% ipython --no-banner

In [1]: import numpy as np

In [2]: np.set_printoptions(precision=1, suppress=True, linewidth=140, floatmode="fixed")

In [3]: def rnd(a):
   ...:     return np.round(a, 1) + 0
   ...: 

In [4]: m1 = np.load("run12.npy")

In [5]: m1
Out[5]: 
array([[0, 0, 0, 0, 1, 0, 0],
       [0, 0, 0, 0, 0, 1, 0],
       [0, 0, 0, 1, 0, 0, 0],
       [0, 0, 1, 0, 0, 0, 0],
       [1, 0, 0, 0, 0, 0, 0],
       [0, 0, 0, 0, 0, 0, 1],
       [0, 1, 0, 0, 0, 0, 0]])

In [6]: rng = np.random.default_rng(366997)

In [7]: lab = rng.permutation(7)

In [8]: A2 = m1[:, lab] * rng.choice([-1, 1], 7)

In [9]: A2
Out[9]: 
array([[ 0,  1,  0,  0,  0,  0,  0],
       [ 0,  0, -1,  0,  0,  0,  0],
       [ 0,  0,  0,  1,  0,  0,  0],
       [-1,  0,  0,  0,  0,  0,  0],
       [ 0,  0,  0,  0, -1,  0,  0],
       [ 0,  0,  0,  0,  0,  0, -1],
       [ 0,  0,  0,  0,  0, -1,  0]])

In [10]: Uu, _, VT = np.linalg.svd(m1.T @ A2)

In [11]: Uu @ VT
Out[11]: 
array([[ 0.0,  0.0,  0.0,  0.0, -1.0,  0.0,  0.0],
       [ 0.0,  0.0,  0.0,  0.0,  0.0, -1.0,  0.0],
       [-1.0,  0.0,  0.0,  0.0,  0.0,  0.0,  0.0],
       [ 0.0,  0.0,  0.0,  1.0,  0.0,  0.0,  0.0],
       [ 0.0,  1.0,  0.0,  0.0,  0.0,  0.0,  0.0],
       [ 0.0,  0.0, -1.0,  0.0,  0.0,  0.0,  0.0],
       [ 0.0,  0.0,  0.0,  0.0,  0.0,  0.0, -1.0]])

In [12]: A2 = np.array([[6, 9], [5, 9], [8, 8], [5, 9], [0, 9], [2, 6], [4, 2]])

In [13]: np.vstack([m1, A2.T]).shape
Out[13]: (9, 7)

In [14]: W0 = np.array([[2.0, 1.0, 4.0, 2.0],
    ...:     [8.0, 9.0, -4.0, 4.0],
    ...:     [1.0, 1.0, 5.0, 2.0],
    ...:     [-9.0, -9.0, 0.0, -5.0]])

In [15]: r0 = np.array([2, 1, -3, -1])

In [16]: A2 = W0 + np.outer(r0, np.eye(4)[3])

In [17]: A2
Out[17]: 
array([[ 2.0,  1.0,  4.0,  4.0],
       [ 8.0,  9.0, -4.0,  5.0],
       [ 1.0,  1.0,  5.0, -1.0],
       [-9.0, -9.0,  0.0, -6.0]])

In [18]: np.linalg.matrix_rank(np.linalg.inv(A2) - np.linalg.inv(W0), tol=1e-8)
Out[18]: np.int64(1)

In [19]: A2 = np.array([[1, 0], [2, 1]])

In [20]: cent = np.kron(A2, W0)

In [21]: cent.shape
Out[21]: (8, 8)

In [22]: rnd(np.linalg.norm(cent, 2)), rnd(np.linalg.norm(A2, 2) * np.linalg.norm(W0, 2))
Out[22]: (np.float64(45.9), np.float64(45.9))

In [23]: def softmax(z):
    ...:     e = np.exp(z - z.max(axis=-1, keepdims=True))
    ...:     return e / e.sum(axis=-1, keepdims=True)
    ...: 

In [24]: rnd(softmax(W0[3] + 3))
Out[24]: array([0.0, 0.0, 1.0, 0.0])

In [25]: rnd(softmax(10 * W0[3]))
Out[25]: array([0.0, 0.0, 1.0, 0.0])

In [26]: scores = W0 @ W0.T / np.sqrt(4)

In [27]: rnd(softmax(scores)[3] @ W0)
Out[27]: array([-9.0, -9.0,  0.0, -5.0])

In [28]: rnd(softmax(scores + np.triu(np.full(scores.shape, -np.inf), 1)))
Out[28]: 
array([[1.0, 0.0, 0.0, 0.0],
       [0.0, 1.0, 0.0, 0.0],
       [0.1, 0.0, 0.9, 0.0],
       [0.0, 0.0, 0.0, 1.0]])

In [29]: softmax(scores).round(6).argmax(axis=1)
Out[29]: array([2, 1, 2, 3])

In [30]: np.linalg.cond(W0) > 100
Out[30]: np.False_

In [31]: feats = np.load("case10.npy")

In [32]: feats
Out[32]: 
array([[1, 2, 1, 1, 2, 0, 1],
       [0, 2, 0, 2, 1, 3, 2],
       [0, 0, 3, 3, 0, 3, 0],
       [0, 0, 0, 1, 3, 3, 1],
       [0, 0, 0, 0, 2, 0, 0],
       [0, 0, 0, 0, 0, 2, 2],
       [0, 0, 0, 0, 0, 0, 3]])

In [33]: rnd(np.linalg.norm(feats, axis=0))
Out[33]: array([1.0, 2.8, 3.2, 3.9, 4.2, 5.6, 4.4])

In [34]: rnd(np.linalg.norm(feats, "nuc"))
Out[34]: np.float64(20.9)

In [35]: np.linalg.norm(feats, axis=1).argmax()
Out[35]: np.int64(2)

In [36]: rnd(np.linalg.norm(feats, axis=1))
Out[36]: array([3.5, 4.7, 5.2, 4.5, 2.0, 2.8, 3.0])

In [37]: vec = np.array([-2, 1, 2, 2, -2, -1, 3])

In [38]: np.sign((feats @ vec).round(6))
Out[38]: array([ 1,  1,  1, -1, -1,  1,  1])

In [39]: feats @ np.ones(7)
Out[39]: array([ 8.0, 10.0,  9.0,  8.0,  2.0,  4.0,  3.0])

In [40]: np.einsum("ij,j->i", feats, vec)
Out[40]: array([ 3,  7,  9, -4, -4,  4,  9])

In [41]: feats @ np.eye(7)[6]
Out[41]: array([1.0, 2.0, 0.0, 1.0, 0.0, 2.0, 3.0])

In [42]: (feats @ vec).argmax()
Out[42]: np.int64(2)

In [43]: feats * vec
Out[43]: 
array([[-2,  2,  2,  2, -4,  0,  3],
       [ 0,  2,  0,  4, -2, -3,  6],
       [ 0,  0,  6,  6,  0, -3,  0],
       [ 0,  0,  0,  2, -6, -3,  3],
       [ 0,  0,  0,  0, -4,  0,  0],
       [ 0,  0,  0,  0,  0, -2,  6],
       [ 0,  0,  0,  0,  0,  0,  9]])

In [44]: X = np.load("out14.npy")

In [45]: X
Out[45]: 
array([[0.0, 0.0, 2.0, 3.0, 3.0, 3.0, 1.0, 0.0, 1.0, 1.0],
       [0.0, 0.0, 0.0, 0.0, 0.0, 0.0, 0.0, 0.0, 0.0, 0.0],
       [2.0, 0.0, 0.0, 0.0, 0.0, 0.0, 0.0, 0.0, 0.0, 0.0],
       [3.0, 0.0, 0.0, 0.0, 0.0, 0.0, 0.0, 0.0, 0.0, 0.0],
       [3.0, 0.0, 0.0, 0.0, 0.0, 0.0, 0.0, 0.0, 0.0, 0.0],
       [3.0, 0.0, 0.0, 0.0, 0.0, 0.0, 0.0, 0.0, 0.0, 0.0],
       [1.0, 0.0, 0.0, 0.0, 0.0, 0.0, 0.0, 0.0, 0.0, 0.0],
       [0.0, 0.0, 0.0, 0.0, 0.0, 0.0, 0.0, 0.0, 0.0, 0.0],
       [1.0, 0.0, 0.0, 0.0, 0.0, 0.0, 0.0, 0.0, 0.0, 0.0],
       [1.0, 0.0, 0.0, 0.0, 0.0, 0.0, 0.0, 0.0, 0.0, 0.0]])

In [46]: lab = rng.permutation(10)

In [47]: lab
Out[47]: array([9, 6, 2, 7, 8, 0, 1, 4, 3, 5])

In [48]: A2 = X[lab][:, lab]

In [49]: np.trace(A2)
Out[49]: np.float64(0.0)

In [50]: np.allclose(A2, X)
Out[50]: False

In [51]: evals, vecs = np.linalg.eigh(X)

In [52]: vec = np.array([3, -1, 1, 4, 1, -7, -2, -4, -2, -8])

In [53]: vec @ X @ vec
Out[53]: np.float64(-96.0)

In [54]: rnd(np.linalg.eigvalsh(X[1:, 1:]))
Out[54]: array([0.0, 0.0, 0.0, 0.0, 0.0, 0.0, 0.0, 0.0, 0.0])

In [55]: (np.sign(vecs[:, -1].round(6)) == np.sign(vecs[0, -1].round(6))).astype(int)
Out[55]: array([1, 0, 1, 1, 1, 1, 1, 0, 1, 1])

In [56]: Uu, sigma, VT = np.linalg.svd(X)

In [57]: rnd(sigma)
Out[57]: array([5.8, 5.8, 0.0, 0.0, 0.0, 0.0, 0.0, 0.0, 0.0, 0.0])

In [58]: A2 = Uu[:, :2] @ np.diag(sigma[:2]) @ VT[:2]

In [59]: np.linalg.matrix_rank(X, rtol=0.05)
Out[59]: np.int64(2)

In [60]: evals, vecs = np.linalg.eigh(X)

In [61]: rnd(vecs @ np.diag(evals) @ vecs.T)
Out[61]: 
array([[0.0, 0.0, 2.0, 3.0, 3.0, 3.0, 1.0, 0.0, 1.0, 1.0],
       [0.0, 0.0, 0.0, 0.0, 0.0, 0.0, 0.0, 0.0, 0.0, 0.0],
       [2.0, 0.0, 0.0, 0.0, 0.0, 0.0, 0.0, 0.0, 0.0, 0.0],
       [3.0, 0.0, 0.0, 0.0, 0.0, 0.0, 0.0, 0.0, 0.0, 0.0],
       [3.0, 0.0, 0.0, 0.0, 0.0, 0.0, 0.0, 0.0, 0.0, 0.0],
       [3.0, 0.0, 0.0, 0.0, 0.0, 0.0, 0.0, 0.0, 0.0, 0.0],
       [1.0, 0.0, 0.0, 0.0, 0.0, 0.0, 0.0, 0.0, 0.0, 0.0],
       [0.0, 0.0, 0.0, 0.0, 0.0, 0.0, 0.0, 0.0, 0.0, 0.0],
       [1.0, 0.0, 0.0, 0.0, 0.0, 0.0, 0.0, 0.0, 0.0, 0.0],
       [1.0, 0.0, 0.0, 0.0, 0.0, 0.0, 0.0, 0.0, 0.0, 0.0]])

In [62]: rnd(np.linalg.svd(X, compute_uv=False))
Out[62]: array([5.8, 5.8, 0.0, 0.0, 0.0, 0.0, 0.0, 0.0, 0.0, 0.0])

In [63]: rnd(np.abs(vecs[:, -1]))
Out[63]: array([0.7, 0.0, 0.2, 0.4, 0.4, 0.4, 0.1, 0.0, 0.1, 0.1])

In [64]: rnd(evals)
Out[64]: array([-5.8,  0.0,  0.0,  0.0,  0.0,  0.0,  0.0,  0.0,  0.0,  5.8])

In [65]: evals.sum(), np.trace(X)
Out[65]: (np.float64(0.0), np.float64(0.0))

In [66]: rnd(np.linalg.eigvalsh(X @ X))
Out[66]: array([ 0.0,  0.0,  0.0,  0.0,  0.0,  0.0,  0.0,  0.0, 34.0, 34.0])

In [67]: rnd(vecs.T @ vecs)
Out[67]: 
array([[1.0, 0.0, 0.0, 0.0, 0.0, 0.0, 0.0, 0.0, 0.0, 0.0],
       [0.0, 1.0, 0.0, 0.0, 0.0, 0.0, 0.0, 0.0, 0.0, 0.0],
       [0.0, 0.0, 1.0, 0.0, 0.0, 0.0, 0.0, 0.0, 0.0, 0.0],
       [0.0, 0.0, 0.0, 1.0, 0.0, 0.0, 0.0, 0.0, 0.0, 0.0],
       [0.0, 0.0, 0.0, 0.0, 1.0, 0.0, 0.0, 0.0, 0.0, 0.0],
       [0.0, 0.0, 0.0, 0.0, 0.0, 1.0, 0.0, 0.0, 0.0, 0.0],
       [0.0, 0.0, 0.0, 0.0, 0.0, 0.0, 1.0, 0.0, 0.0, 0.0],
       [0.0, 0.0, 0.0, 0.0, 0.0, 0.0, 0.0, 1.0, 0.0, 0.0],
       [0.0, 0.0, 0.0, 0.0, 0.0, 0.0, 0.0, 0.0, 1.0, 0.0],
       [0.0, 0.0, 0.0, 0.0, 0.0, 0.0, 0.0, 0.0, 0.0, 1.0]])

In [68]: np.abs(vecs[:, -1]).round(6).argmax()
Out[68]: np.int64(0)
